% python3 -q
>>> import numpy as np
>>> np.set_printoptions(precision=2, suppress=True, linewidth=160, sign=" ")
>>> def rnd(a):
...     return np.round(a, 2) + 0
... 
>>> W0 = np.load("test2.npy")
>>> W0
array([[ 1.21,  0.55,  0.24, -0.59,  0.12,  0.63, -1.39,  2.78,  0.33],
       [ 1.34,  0.34,  0.17, -0.43,  0.36,  1.1 , -1.33,  2.7 ,  0.41],
       [-2.6 , -1.07, -0.35,  1.02, -0.48, -1.74,  2.92, -5.41, -0.81],
       [-0.01,  0.1 ,  0.01,  0.05, -0.11, -0.1 ,  0.05, -0.24, -0.1 ],
       [-3.83, -1.61, -0.71,  1.49, -0.48, -2.76,  4.13, -8.12, -1.45],
       [-0.07,  0.01, -0.01,  0.08, -0.11,  0.09,  0.09, -0.05, -0.03],
       [ 2.67,  1.03,  0.41, -1.  ,  0.38,  1.86, -2.96,  5.49,  0.86],
       [-0.1 , -0.15, -0.04,  0.04, -0.07,  0.05,  0.1 ,  0.18,  0.04],
       [-0.16, -0.11,  0.02,  0.03, -0.06, -0.09,  0.02, -0.16, -0.07],
       [ 4.01,  1.6 ,  0.41, -1.25,  0.57,  2.62, -4.27,  8.11,  1.12],
       [ 2.63,  0.92,  0.42, -0.91,  0.33,  1.81, -2.83,  5.46,  0.85],
       [ 2.59,  1.02,  0.26, -0.89,  0.38,  1.78, -2.76,  5.35,  0.66],
       [ 2.74,  1.07,  0.48, -1.01,  0.35,  1.9 , -2.95,  5.41,  0.81],
       [ 3.89,  1.7 ,  0.51, -1.55,  0.63,  2.69, -4.27,  8.11,  1.14],
       [ 2.61,  1.06,  0.39, -1.17,  0.57,  1.89, -2.71,  5.26,  0.89],
       [ 2.53,  0.83,  0.38, -0.91,  0.36,  1.63, -2.78,  5.34,  0.98],
       [-2.5 , -1.04, -0.26,  1.01, -0.31, -1.61,  2.73, -5.42, -0.66],
       [-1.41, -0.58, -0.19,  0.52, -0.36, -0.83,  1.33, -2.59, -0.32],
       [-3.83, -1.59, -0.69,  1.52, -0.71, -2.78,  4.17, -8.2 , -1.36],
       [-3.85, -1.57, -0.57,  1.53, -0.68, -2.58,  4.08, -8.1 , -1.03],
       [ 2.76,  1.  ,  0.43, -0.98,  0.38,  1.86, -2.7 ,  5.4 ,  0.88],
       [ 0.01, -0.15,  0.06, -0.05, -0.12,  0.19,  0.01, -0.08,  0.05],
       [-2.62, -0.99, -0.28,  0.99, -0.5 , -1.88,  2.72, -5.45, -0.68],
       [-3.8 , -1.46, -0.75,  1.37, -0.67, -2.63,  4.21, -8.17, -1.02],
       [ 1.34,  0.35,  0.2 , -0.76,  0.28,  0.9 , -1.51,  2.94,  0.31],
       [ 1.25,  0.33,  0.22, -0.48,  0.31,  0.78, -1.43,  2.73,  0.19],
       [-1.25, -0.36, -0.12,  0.39, -0.1 , -0.64,  1.14, -2.73, -0.51],
       [ 3.82,  1.46,  0.69, -1.8 ,  0.53,  2.73, -4.21,  8.09,  1.15],
       [ 1.37,  0.47,  0.25, -0.75,  0.35,  0.86, -1.52,  2.71,  0.35],
       [-4.17, -1.35, -0.79,  1.56, -0.58, -2.68,  4.45, -8.  , -1.25],
       [-0.02,  0.05,  0.02,  0.11,  0.17,  0.15, -0.11, -0.04,  0.15],
       [-2.66, -0.79, -0.36,  1.06, -0.25, -1.81,  2.9 , -5.42, -0.79]])
>>> x0 = np.array([0, -3, 3, 1, 0, 3, 0, -1, -2])
>>> target = W0 @ x0
>>> rnd(np.linalg.pinv(W0) @ W0)
array([[ 1.,  0.,  0.,  0.,  0.,  0.,  0.,  0.,  0.],
       [ 0.,  1.,  0.,  0.,  0.,  0.,  0.,  0.,  0.],
       [ 0.,  0.,  1.,  0.,  0.,  0.,  0.,  0.,  0.],
       [ 0.,  0.,  0.,  1.,  0.,  0.,  0.,  0.,  0.],
       [ 0.,  0.,  0.,  0.,  1.,  0.,  0.,  0.,  0.],
       [ 0.,  0.,  0.,  0.,  0.,  1.,  0.,  0.,  0.],
       [ 0.,  0.,  0.,  0.,  0.,  0.,  1.,  0.,  0.],
       [ 0.,  0.,  0.,  0.,  0.,  0.,  0.,  1.,  0.],
       [ 0.,  0.,  0.,  0.,  0.,  0.,  0.,  0.,  1.]])
>>> rnd(np.linalg.solve(W0.T @ W0, W0.T @ target))
array([ 0., -3.,  3.,  1.,  0.,  3.,  0., -1., -2.])
>>> rnd(np.linalg.lstsq(W0, target)[0])
array([ 0., -3.,  3.,  1.,  0.,  3.,  0., -1., -2.])
>>> rng = np.random.default_rng(653480)
>>> target = target + 0.3 * rng.normal(size=32)
>>> rnd(target)
array([-3.63, -1.4 ,  4.65, -0.32,  7.04,  0.43, -4.31,  0.19,  0.18, -8.06, -4.31, -4.43, -4.78, -7.41, -3.93, -4.14,  5.68,  2.53,  7.23,  7.03, -4.39,
        1.31,  4.56,  6.1 , -2.45, -1.18,  3.4 , -6.75, -1.91,  5.7 , -0.1 ,  3.91])
>>> b, *_ = np.linalg.lstsq(W0, target)
>>> [round(float(np.linalg.norm(np.linalg.solve(W0.T @ W0 + lam * np.eye(9), W0.T @ target))), 2) for lam in (0, 1, 10, 100)]
[5.59, 1.66, 0.67, 0.61]
>>> d = np.linalg.norm(W0[:, None] - W0[None], axis=-1)
>>> np.flatnonzero(d[21] < d.mean() / 2)
array([  0,   1,   3,   5,   7,   8,  17,  21,  24,  25,  26,  28,  30])
>>> rnd(d[:5, :5])
array([[  0.  ,   0.62,  10.63,   3.76,  14.13],
       [  0.62,   0.  ,  10.68,   3.82,  14.18],
       [ 10.63,  10.68,   0.  ,   6.89,   3.52],
       [  3.76,   3.82,   6.89,   0.  ,  10.39],
       [ 14.13,  14.18,   3.52,  10.39,   0.  ]])
>>> np.linalg.matrix_rank(d ** 2)
np.int64(11)
>>> d[21].round(6).argsort(kind="stable")[:4]
array([ 21,   5,   7,   8])
>>> u, v = W0[15], W0[14]
>>> rnd(u @ v)
np.float64(48.48)
>>> pr = (u @ v) / (u @ u) * u
>>> np.linalg.matrix_rank(np.outer(u, v))
np.int64(1)
>>> left, sv, VT = np.linalg.svd(W0)
>>> np.argmax(sv[:-1] / (sv[1:] + 1e-6)) + 1
np.int64(1)
>>> B = left[:, :1] @ np.diag(sv[:1]) @ VT[:1]
>>> rnd(np.abs(W0 - B).max())
np.float64(0.29)
>>> np.linalg.matrix_rank(W0, rtol=0.05)
np.int64(1)
>>> x0 = np.array([3, 2, 2, -3, -1, -1, -3, 0, 0])
>>> h = np.maximum(W0 @ x0, 0)
>>> rnd(np.tanh(W0 @ x0))
array([ 1.  ,  1.  , -1.  ,  0.1 , -1.  , -0.6 ,  1.  , -0.79, -0.58,  1.  ,  1.  ,  1.  ,  1.  ,  1.  ,  1.  ,  1.  , -1.  , -1.  , -1.  , -1.  ,  1.  ,
       -0.1 , -1.  , -1.  ,  1.  ,  1.  , -1.  ,  1.  ,  1.  , -1.  , -0.24, -1.  ])
>>> arr = np.load("out2.npy")
>>> arr
array([[ 1,  2,  0,  0],
       [ 3,  2,  0,  0],
       [ 0,  0,  1,  2],
       [ 0,  0,  3,  2]])
>>> rnd(np.linalg.eigvals(arr).sum().real)
np.float64(6.0)
>>> np.einsum("ij,ji->", arr, arr)
np.int64(34)
>>> np.einsum("ii->", arr)
np.int64(6)
>>> np.poly(arr)
array([ 1., -6.,  1., 24., 16.])
>>> rnd(np.linalg.det(arr.T))
np.float64(16.0)
>>> rnd(np.linalg.det(2 * arr)), rnd(np.linalg.det(arr))
(np.float64(256.0), np.float64(16.0))
>>> O, R = np.linalg.qr(W0)
>>> rnd(np.abs(np.diag(R)))
array([ 14.49,   0.64,   0.46,   0.62,   0.54,   0.61,   0.51,   1.  ,   0.54])
>>> np.allclose(R.T @ R, W0.T @ W0)
True
>>> np.trace(O @ O.T)
np.float64(9.0)
>>> O.shape, R.shape
((32, 9), (9, 9))
>>> rnd(O.T @ O)
array([[ 1.,  0.,  0.,  0.,  0.,  0.,  0.,  0.,  0.],
       [ 0.,  1.,  0.,  0.,  0.,  0.,  0.,  0.,  0.],
       [ 0.,  0.,  1.,  0.,  0.,  0.,  0.,  0.,  0.],
       [ 0.,  0.,  0.,  1.,  0.,  0.,  0.,  0.,  0.],
       [ 0.,  0.,  0.,  0.,  1.,  0.,  0.,  0.,  0.],
       [ 0.,  0.,  0.,  0.,  0.,  1.,  0.,  0.,  0.],
       [ 0.,  0.,  0.,  0.,  0.,  0.,  1.,  0.,  0.],
       [ 0.,  0.,  0.,  0.,  0.,  0.,  0.,  1.,  0.],
       [ 0.,  0.,  0.,  0.,  0.,  0.,  0.,  0.,  1.]])
